>>> import numpy as np
>>> from numpy import linalg as LA
>>> np.set_printoptions(suppress=True, linewidth=100)
>>> E = np.load("layer18.npy")
>>> E
array([[0, 0, 1],
       [0, 1, 0],
       [1, 0, 0]])
>>> q, r_ = LA.qr(E)
>>> q.T @ q
array([[1., 0., 0.],
       [0., 1., 0.],
       [0., 0., 1.]])
>>> abs(r_[0, 0]), np.round(LA.norm(E[:, 0]), 2)
(np.float64(1.0), np.float64(1.0))
>>> q
array([[ 0.,  0., -1.],
       [-0.,  1.,  0.],
       [-1., -0.,  0.]])
>>> q @ r_
array([[0., 0., 1.],
       [0., 1., 0.],
       [1., 0., 0.]])
>>> np.trace(q @ q.T)
np.float64(3.0)
>>> r_
array([[-1.,  0.,  0.],
       [ 0.,  1.,  0.],
       [ 0.,  0., -1.]])
>>> q.shape, r_.shape
((3, 3), (3, 3))
>>> np.allclose(r_.T @ r_, E.T @ E)
True
>>> q, V = LA.qr(E[:, :1])[0], LA.qr(E[:, 1:])[0]
>>> sig = LA.svd(q.T @ V, compute_uv=False)
>>> (sig > 0.9).sum()
np.int64(0)
>>> sig
array([0.])
>>> np.degrees(np.arccos(sig.clip(0, 1)))
array([90.])
>>> round(LA.norm(q @ q.T - V @ V.T, 2), 2)
np.float64(1.0)
>>> vec = np.array([1, -5, -4])
>>> h1 = np.maximum(E @ vec, 0)
>>> E.T @ h1
array([1, 0, 0])
>>> np.flatnonzero(h1 > 1e-9)
array([2])
>>> h1
array([0, 0, 1])
>>> np.maximum(E @ (3 * vec), 0)
array([0, 0, 3])
>>> E * (h1 > 1e-9)[:, None]
array([[0, 0, 0],
       [0, 0, 0],
       [1, 0, 0]])
>>> np.round(np.tanh(E @ vec), 2)
array([-1.  , -1.  ,  0.76])
>>> np.round(LA.pinv(E), 2)
array([[0., 0., 1.],
       [0., 1., 0.],
       [1., 0., 0.]])
>>> E @ E.T
array([[1, 0, 0],
       [0, 1, 0],
       [0, 0, 1]])
>>> np.round(LA.norm(E, axis=0), 2)
array([1., 1., 1.])
>>> np.round(LA.svd(E, compute_uv=False), 2)
array([1., 1., 1.])
>>> E[:, 0] @ E[:, 1]
np.int64(0)
>>> X = np.load("data.npy")
>>> X
array([[ 0,  2,  1, -1,  3, -1],
       [-1,  0,  2,  1, -1,  3],
       [ 3, -1,  0,  2,  1, -1],
       [-1,  3, -1,  0,  2,  1],
       [ 1, -1,  3, -1,  0,  2],
       [ 2,  1, -1,  3, -1,  0]])
>>> vec = np.array([3, 2, 0, -3, 3, -3])
>>> h1 = np.maximum(X @ vec, 0)
>>> X * (h1 > 1e-9)[:, None]
array([[ 0,  2,  1, -1,  3, -1],
       [ 0,  0,  0,  0,  0,  0],
       [ 3, -1,  0,  2,  1, -1],
       [-1,  3, -1,  0,  2,  1],
       [ 0,  0,  0,  0,  0,  0],
       [ 0,  0,  0,  0,  0,  0]])
>>> h1
array([19,  0,  7,  6,  0,  0])
>>> np.flatnonzero(h1 > 1e-9)
array([0, 2, 3])
